$ python3 -q
>>> import numpy as np
>>> np.set_printoptions(precision=1, suppress=True, linewidth=120, legacy="1.25")
>>> K = np.loadtxt("dump.csv", delimiter=",")
>>> print(K)
[[ 1.5  1.   2. ]
 [ 0.7 -2.  -3.9]
 [ 1.1  0.   0. ]
 [-0.5 -0.7 -1.4]
 [ 0.3 -1.6 -3.2]
 [ 0.1  0.1  0.2]
 [-0.7 -0.5 -0.8]
 [-0.4  0.6  1.3]
 [-0.4 -0.7 -1.5]
 [ 2.   0.7  1.4]
 [-0.8  0.5  1. ]
 [ 0.8  0.   0. ]
 [-0.3  0.3  0.4]
 [-0.6 -1.3 -2.6]
 [ 0.7 -0.4 -0.9]
 [ 0.1 -0.6 -1.3]
 [-0.1 -2.1 -4.2]
 [ 0.8 -0.1 -0.1]
 [ 1.2 -1.  -2. ]
 [-1.1 -0.9 -1.9]
 [-1.1  0.5  1. ]
 [ 0.2  0.1  0.2]
 [-0.2  0.7  1.4]
 [-0.2 -1.2 -2.3]
 [ 0.1 -0.7 -1.4]
 [ 0.4 -1.2 -2.4]
 [ 1.1  0.1  0.3]
 [-2.  -0.9 -1.7]
 [-1.9  0.   0. ]
 [-0.7  1.   2. ]
 [ 0.6  1.4  2.8]
 [-0.1 -0.5 -0.9]
 [ 0.1 -0.6 -1.2]
 [ 0.2 -1.5 -2.9]
 [ 0.5  0.   0.2]
 [-0.4 -1.  -2.1]
 [-1.7 -0.3 -0.8]
 [-0.1  0.8  1.5]
 [ 1.1  1.3  2.3]
 [ 0.5 -0.2 -0.5]
 [ 0.7 -0.6 -1. ]
 [-0.5  1.3  2.7]
 [ 1.  -0.8 -1.7]
 [ 0.1 -0.7 -1.2]
 [ 0.3 -1.1 -2.2]
 [ 0.6 -0.3 -0.6]
 [-1.7  0.4  0.8]
 [-0.9 -0.1 -0.1]
 [-0.2 -1.7 -3.2]
 [ 0.1 -0.8 -1.6]]
>>> x = np.array([0, 2, 2])
>>> rhs = K @ x
>>> c, lr = np.zeros(3), 1 / np.linalg.norm(K, 2) ** 2
>>> for i in range(4):
...     c -= lr * K.T @ (K @ c - rhs)
...     if i % 1 == 0: print(i, round(np.linalg.norm(K @ c - rhs), 1))
... 
0 0.4
1 0.4
2 0.4
3 0.3
>>> print(round(np.linalg.cond(K), 1))
43.5
>>> M2 = np.array([[2, -5, 0, -2, 5, -5, -2, 2, -4, 0],
...     [3, 1, -2, -5, -1, 4, 2, 3, -3, -1],
...     [-4, 2, -2, 0, 2, 3, -1, 3, -4, -2],
...     [-4, -1, 4, 1, 2, 5, 4, -3, -4, 0],
...     [1, -3, -3, -3, -3, 3, 1, 3, 0, -2],
...     [-5, 5, -4, 4, -3, -5, -4, 1, -3, -1],
...     [-5, -1, 2, 4, -4, 4, 1, 1, 1, 3],
...     [2, 5, 3, -3, 0, 3, -5, -5, 4, 2],
...     [2, -2, -4, 0, 1, -4, 2, -5, 1, 1],
...     [-5, -1, -4, 0, 1, 1, -3, 3, 3, 2]])
>>> basis = np.array([[-3, -1, -1, -2], [-3, 0, 0, -3], [3, -1, 1, 0], [0, -3, -3, -2]])
>>> data = np.block([[M2, np.zeros((10, 4))], [np.zeros((4, 10)), basis]])
>>> print(data)
[[ 2. -5.  0. -2.  5. -5. -2.  2. -4.  0.  0.  0.  0.  0.]
 [ 3.  1. -2. -5. -1.  4.  2.  3. -3. -1.  0.  0.  0.  0.]
 [-4.  2. -2.  0.  2.  3. -1.  3. -4. -2.  0.  0.  0.  0.]
 [-4. -1.  4.  1.  2.  5.  4. -3. -4.  0.  0.  0.  0.  0.]
 [ 1. -3. -3. -3. -3.  3.  1.  3.  0. -2.  0.  0.  0.  0.]
 [-5.  5. -4.  4. -3. -5. -4.  1. -3. -1.  0.  0.  0.  0.]
 [-5. -1.  2.  4. -4.  4.  1.  1.  1.  3.  0.  0.  0.  0.]
 [ 2.  5.  3. -3.  0.  3. -5. -5.  4.  2.  0.  0.  0.  0.]
 [ 2. -2. -4.  0.  1. -4.  2. -5.  1.  1.  0.  0.  0.  0.]
 [-5. -1. -4.  0.  1.  1. -3.  3.  3.  2.  0.  0.  0.  0.]
 [ 0.  0.  0.  0.  0.  0.  0.  0.  0.  0. -3. -1. -1. -2.]
 [ 0.  0.  0.  0.  0.  0.  0.  0.  0.  0. -3.  0.  0. -3.]
 [ 0.  0.  0.  0.  0.  0.  0.  0.  0.  0.  3. -1.  1.  0.]
 [ 0.  0.  0.  0.  0.  0.  0.  0.  0.  0.  0. -3. -3. -2.]]
>>> # 2 blocks once reordered
>>> q, R = np.linalg.qr(data)
>>> print(q.shape, R.shape)
(14, 14) (14, 14)
>>> print(np.allclose(R.T @ R, data.T @ data))
True
>>> print(np.trace(q @ q.T))
14.0
>>> M2 = np.linalg.inv(data)
>>> print(round(np.linalg.cond(data), 1))
28.1
>>> print(round(np.linalg.slogdet(data)[0], 1))
-1.0
>>> print(np.allclose(M2, data.T))
False
>>> rng = np.random.default_rng(81517)
>>> labels = rng.permutation(14)
>>> M2 = data[:, labels] * rng.choice([-1, 1], 14)
>>> print(M2)
[[ 2. -2.  0.  0.  4. -0. -5. -5.  5. -0.  0. -2. -0.  2.]
 [ 5.  2. -1.  0.  3. -0.  1.  1. -4. -0. -2. -3. -0.  3.]
 [-0. -1. -2.  0.  4. -0. -2.  2. -3. -0. -2. -3. -0. -4.]
 [-1.  4.  0.  0.  4. -0. -2. -1. -5. -0.  4.  3. -0. -4.]
 [ 3.  1. -2.  0. -0. -0.  3. -3. -3. -0. -3. -3. -0.  1.]
 [-4. -4. -1.  0.  3. -0.  3.  5.  5. -0. -4. -1. -0. -5.]
 [-4.  1.  3.  0. -1. -0.  4. -1. -4. -0.  2. -1. -0. -5.]
 [ 3. -5.  2.  0. -4. -0. -0.  5. -3. -0.  3.  5. -0.  2.]
 [-0.  2.  1.  0. -1. -0. -1. -2.  4. -0. -4.  5. -0.  2.]
 [-0. -3.  2.  0. -3. -0. -1. -1. -1. -0. -4. -3. -0. -5.]
 [-0.  0.  0. -3. -0.  1. -0.  0. -0.  1.  0. -0.  2.  0.]
 [-0.  0.  0. -3. -0. -0. -0.  0. -0. -0.  0. -0.  3.  0.]
 [-0.  0.  0.  3. -0.  1. -0.  0. -0. -1.  0. -0. -0.  0.]
 [-0.  0.  0.  0. -0.  3. -0.  0. -0.  3.  0. -0.  2.  0.]]
>>> left, _, vt = np.linalg.svd(data.T @ M2)
>>> print(labels)
[ 3  6  9 10  8 11  4  1  5 12  2  7 13  0]
>>> left, sig, vt = np.linalg.svd(M2, full_matrices=False)
>>> print(sig)
[14.6 14.1 13.3 11.1  9.4  8.1  6.5  6.3  4.3  3.4  2.6  2.   0.9  0.5]
>>> print(np.allclose(left * sig @ vt, M2))
True
>>> print(np.round(sig / sig[0], 1) + 0)
[1.  1.  0.9 0.8 0.6 0.6 0.4 0.4 0.3 0.2 0.2 0.1 0.1 0. ]
>>> print(round(float(np.sqrt((sig ** 2).sum())), 1), round(np.linalg.norm(M2), 1))
31.4 31.4
>>> t3 = np.stack([data, -1 * data, data[::-1]])
>>> print((t3 @ data.T).shape)
(3, 14, 14)
>>> print(np.einsum("bij,cij->bc", t3, t3))
[[ 989. -989.   -2.]
 [-989.  989.    2.]
 [  -2.    2.  989.]]
>>> print(np.linalg.norm(t3, axis=(1, 2)))
[31.4 31.4 31.4]
>>> W0 = np.load("sample19.npy")
>>> print(W0)
[[ -2  -1   0   1   2   3   4   5   6   7   8]
 [  9  10  11  12  13  14  15  16  17  18  19]
 [ 20  21  22  23  24  25  26  27  28  29  30]
 [ 31  32  33  34  35  36  37  38  39  40  41]
 [ 42  43  44  45  46  47  48  49  50  51  52]
 [ 53  54  55  56  57  58  59  60  61  62  63]
 [ 64  65  66  67  68  69  70  71  72  73  74]
 [ 75  76  77  78  79  80  81  82  83  84  85]
 [ 86  87  88  89  90  91  92  93  94  95  96]
 [ 97  98  99 100 101 102 103 104 105 106 107]
 [108 109 110 111 112 113 114 115 116 117 118]
 [119 120 121 122 123 124 125 126 127 128 129]
 [130 131 132 133 134 135 136 137 138 139 140]
 [141 142 143 144 145 146 147 148 149 150 151]
 [152 153 154 155 156 157 158 159 160 161 162]
 [163 164 165 166 167 168 169 170 171 172 173]]
>>> # rows and columns are dependent
>>> print(round(np.trace(np.linalg.pinv(W0) @ W0), 1))
2.0
>>> print(np.abs(np.diag(np.linalg.qr(W0)[1])) > 1e-9)
[ True  True False False False False False False False False False]
>>> print(np.linalg.lstsq(W0[:-1].T, W0[-1])[2])
2
>>> print(np.unique(W0.round(6), axis=0).shape)
(16, 11)
>>> print(np.allclose(W0[:-1].T @ np.linalg.lstsq(W0[:-1].T, W0[-1])[0], W0[-1]))
True
>>> X = np.loadtxt("case4.csv", delimiter=",")
>>> print(X)
[[1. 2. 2. 0. 3. 3. 1. 2.]
 [3. 1. 3. 0. 2. 2. 2. 1.]
 [2. 1. 1. 1. 3. 3. 2. 2.]
 [3. 0. 3. 1. 1. 1. 3. 2.]
 [1. 2. 0. 0. 1. 2. 1. 0.]
 [1. 2. 0. 1. 0. 0. 2. 2.]
 [1. 2. 2. 0. 0. 1. 0. 0.]
 [3. 1. 0. 2. 3. 2. 3. 1.]
 [2. 3. 3. 2. 2. 1. 2. 0.]
 [3. 2. 3. 0. 0. 3. 0. 0.]
 [2. 1. 2. 3. 0. 3. 2. 1.]
 [3. 1. 0. 2. 2. 2. 3. 1.]
 [2. 0. 3. 2. 1. 2. 2. 0.]]
>>> x = np.array([-2, -1, 1, -3, -1, 0, 0, -1])
>>> rhs = X @ x
>>> print(rhs)
[ -7.  -7. -12.  -9.  -5.  -9.  -2. -17. -12.  -5. -13. -16.  -8.]
>>> print(np.round(np.linalg.lstsq(X, rhs)[0], 1) + 0)
[-2. -1.  1. -3. -1.  0.  0. -1.]
>>> print(np.round(np.linalg.pinv(X) @ X, 1) + 0)
[[1. 0. 0. 0. 0. 0. 0. 0.]
 [0. 1. 0. 0. 0. 0. 0. 0.]
 [0. 0. 1. 0. 0. 0. 0. 0.]
 [0. 0. 0. 1. 0. 0. 0. 0.]
 [0. 0. 0. 0. 1. 0. 0. 0.]
 [0. 0. 0. 0. 0. 1. 0. 0.]
 [0. 0. 0. 0. 0. 0. 1. 0.]
 [0. 0. 0. 0. 0. 0. 0. 1.]]
>>> rhs = rhs + 0.1 * rng.normal(size=13)
>>> print(rhs)
[ -6.9  -6.9 -12.1  -9.   -4.9  -9.2  -2.2 -17.1 -12.1  -5.1 -13.  -15.8  -8. ]
>>> c, *_ = np.linalg.lstsq(X, rhs)
>>> print(np.round(X.T @ (rhs - X @ c), 1) + 0)
[0. 0. 0. 0. 0. 0. 0. 0.]
>>> M = np.load("w.npy")
>>> print(M)
[[ 2  0  1  0  1]
 [ 0  2  1 -2  2]
 [-1  1  1 -1  2]
 [-2  1 -1 -1  0]
 [ 2  1 -1 -1  0]
 [ 0  1 -2  1  2]
 [-1  1  0  2 -2]
 [ 1  0  2  1 -1]
 [-2 -2 -1 -2  0]
 [-2  1 -1 -1  2]
 [ 0  2  1  0 -1]
 [-1 -2 -2  0  0]
 [-2  0 -1  1 -2]
 [ 1  1  2 -1  0]]
>>> x = np.array([3, 0, 0, 2, 0])
>>> print(M @ (2 * x))
[ 12  -8 -10 -16   8   4   2  10 -20 -16   0  -6  -8   2]
>>> print(np.sign((M @ x).round(6)))
[ 1 -1 -1 -1  1  1  1  1 -1 -1  0 -1 -1  1]
>>> print(M @ np.eye(5)[1])
[ 0.  2.  1.  1.  1.  1.  1.  0. -2.  1.  2. -2.  0.  1.]
>>> print(M @ np.ones(5))
[ 4.  3.  2. -3.  1.  2.  0.  3. -7. -1.  2. -5. -4.  3.]
>>> print((M * x).sum(axis=1))
[  6  -4  -5  -8   4   2   1   5 -10  -8   0  -3  -4   1]
>>> print((M @ x).argmax())
0
